In [1]: import numpy as np

In [2]: np.set_printoptions(suppress=True, linewidth=100)

In [3]: m1 = np.load("layer9.npy")

In [4]: m1
Out[4]: 
array([[ 15.525,  42.463,   9.628],
       [ 30.974,  -4.9  , -11.465],
       [ 30.341,  -3.43 , -12.959],
       [ 29.361,  -3.731, -10.078],
       [ 29.976,  -3.874, -11.977],
       [ -6.409,  -7.984,  31.823],
       [ -6.416,  -9.996,  30.926],
       [ 28.585,  -3.512, -12.138],
       [ -7.369, -10.73 ,  31.593],
       [ 16.128,  41.19 ,  10.828],
       [ -7.221, -10.826,  31.761],
       [ -5.92 ,  -9.994,  30.138],
       [ 30.322,  -3.773, -11.741],
       [ 15.375,  43.246,   9.353],
       [ 14.016,  42.505,   9.431],
       [ 31.502,  -3.101, -12.269],
       [ -5.863, -10.562,  33.721],
       [ -6.338, -10.709,  32.262],
       [ -4.75 , -10.34 ,  31.248],
       [ 31.297,  -3.956, -12.23 ]])

In [5]: Xs = (m1 - m1.mean(axis=0)) / m1.std(axis=0)

In [6]: np.round(Xs.std(axis=0), 3)
Out[6]: array([1., 1., 1.])

In [7]: np.argwhere(np.abs(Xs) > 2)
Out[7]: array([[13,  1]])

In [8]: b = np.linalg.lstsq(np.delete(Xs, 2, axis=1), Xs[:, 2])[0]

In [9]: np.abs(b).argmax()
Out[9]: np.int64(0)

In [10]: J = np.load("test6.npy")

In [11]: J
Out[11]: 
array([[ -1.846,   5.86 ,   3.566],
       [ -3.651,  12.557,   1.179],
       [ -2.98 ,  -1.608,  -4.38 ],
       [  2.952,  -5.808,  12.037],
       [  1.484,   9.592,  -6.205],
       [  0.559,  -9.334,   2.427],
       [  4.721, -10.89 ,   0.313],
       [  2.144,   2.814,   9.365],
       [ -0.001,   1.438,  -1.651],
       [ -2.568,  -2.955,   0.199],
       [ -3.8  ,  18.788,   2.738],
       [  1.27 , -15.389,  -0.345],
       [ -0.144,   9.438,   1.035],
       [ -4.488,  -2.28 ,  -0.414],
       [ -1.373,  -5.231,  -7.088],
       [ -0.55 ,   2.068,  -4.653],
       [  1.443,   6.823,   3.093],
       [  4.638,   4.601,  -9.803],
       [  0.662,   3.864,  -0.639],
       [ -0.978, -24.079,  -6.528],
       [ -1.569,   3.52 ,  -1.254]])

In [12]: proj = J @ np.linalg.solve(J.T @ J, J.T)

In [13]: np.allclose(proj @ proj, proj)
Out[13]: True

In [14]: round(float(np.trace(proj)), 3)
Out[14]: 3.0

In [15]: d = np.linalg.norm(J[:, None] - J[None], axis=-1)

In [16]: print(d.shape)
(21, 21)

In [17]: print(d[3].round(6).argsort(kind="stable")[:4])
[3 7 5 6]

In [18]: d[:5, :5].round(3)
Out[18]: 
array([[ 0.   ,  7.335, 10.963, 15.196, 10.977],
       [ 7.335,  0.   , 15.232, 22.333,  9.47 ],
       [10.963, 15.232,  0.   , 17.954, 12.194],
       [15.196, 22.333, 17.954,  0.   , 23.918],
       [10.977,  9.47 , 12.194, 23.918,  0.   ]])

In [19]: cent = J[[1, 17]].astype(float)

In [20]: for _ in range(5):
    ...:     lab = np.linalg.norm(J[:, None] - cent, axis=-1).argmin(axis=1)
    ...:     cent = np.array([J[lab == j].mean(axis=0) for j in range(2)])
    ...: 

In [21]: lab
Out[21]: array([0, 0, 1, 1, 0, 1, 1, 0, 0, 1, 0, 1, 0, 1, 1, 0, 0, 0, 0, 1, 0])

In [22]: np.abs(cent[1] - cent[0]).argmax()
Out[22]: np.int64(1)

In [23]: Xs = J - J.mean(axis=0)

In [24]: vecs = np.linalg.svd(Xs)[2][:2]

In [25]: out = Xs - Xs @ vecs.T @ vecs

In [26]: np.round((Xs @ vecs.T).std(axis=0), 3)
Out[26]: array([9.649, 5.031])

In [27]: np.round(out.std(axis=0), 3)
Out[27]: array([2.43 , 0.175, 0.171])

In [28]: np.round(np.cov(Xs @ vecs.T, rowvar=False), 3) + 0
Out[28]: 
array([[97.752,  0.   ],
       [ 0.   , 26.578]])

In [29]: A = np.loadtxt("x.csv", delimiter=",")

In [30]: A
Out[30]: 
array([[0., 1., 1.],
       [1., 0., 1.],
       [1., 1., 0.]])

In [31]: np.round(np.linalg.norm(A, axis=1), 3)
Out[31]: array([1.414, 1.414, 1.414])

In [32]: A[1] @ A[0]
Out[32]: np.float64(1.0)

In [33]: x = np.array([5, -2, 2])

In [34]: print(np.sign((A @ x).round(6)))
[0. 1. 1.]

In [35]: (A * x).sum(axis=1)
Out[35]: array([0., 7., 3.])

In [36]: print(A @ np.eye(3)[2])
[1. 1. 0.]

In [37]: A @ x
Out[37]: array([0., 7., 3.])

In [38]: np.einsum("ij,j->i", A, x)
Out[38]: array([0., 7., 3.])

In [39]: np.linalg.norm(A @ x) <= np.linalg.norm(A, 2) * np.linalg.norm(x) + 1e-9
Out[39]: np.True_

In [40]: arr = np.load("arr.npy")

In [41]: arr
Out[41]: 
array([[ 7.,  3., -2.],
       [ 0.,  0., -1.],
       [ 0., -1.,  0.]])

In [42]: vals, vecs = np.linalg.eig(arr)

In [43]: np.round(np.sort(np.linalg.eigvals(np.linalg.inv(arr))), 3)
Out[43]: array([-1.   ,  0.143,  1.   ])

In [44]: print(np.round(np.sort(np.linalg.eigvals(arr.T)), 3))
[-1.  1.  7.]

In [45]: vals
Out[45]: array([ 7.,  1., -1.])

In [46]: proj = np.triu(np.array([[2, 1, 1], [2, 1, 0], [0, 2, 2]]), 1) + np.eye(3)

In [47]: out = proj @ arr @ np.linalg.inv(proj)

In [48]: np.trace(out), np.trace(arr)
Out[48]: (np.float64(7.0), np.float64(7.0))

In [49]: np.poly(out)
Out[49]: array([ 1., -7., -1.,  7.])

In [50]: f = np.array([0, 1, 1])

In [51]: out = arr + np.outer(f, np.eye(3)[0])

In [52]: out
Out[52]: 
array([[ 7.,  3., -2.],
       [ 1.,  0., -1.],
       [ 1., -1.,  0.]])
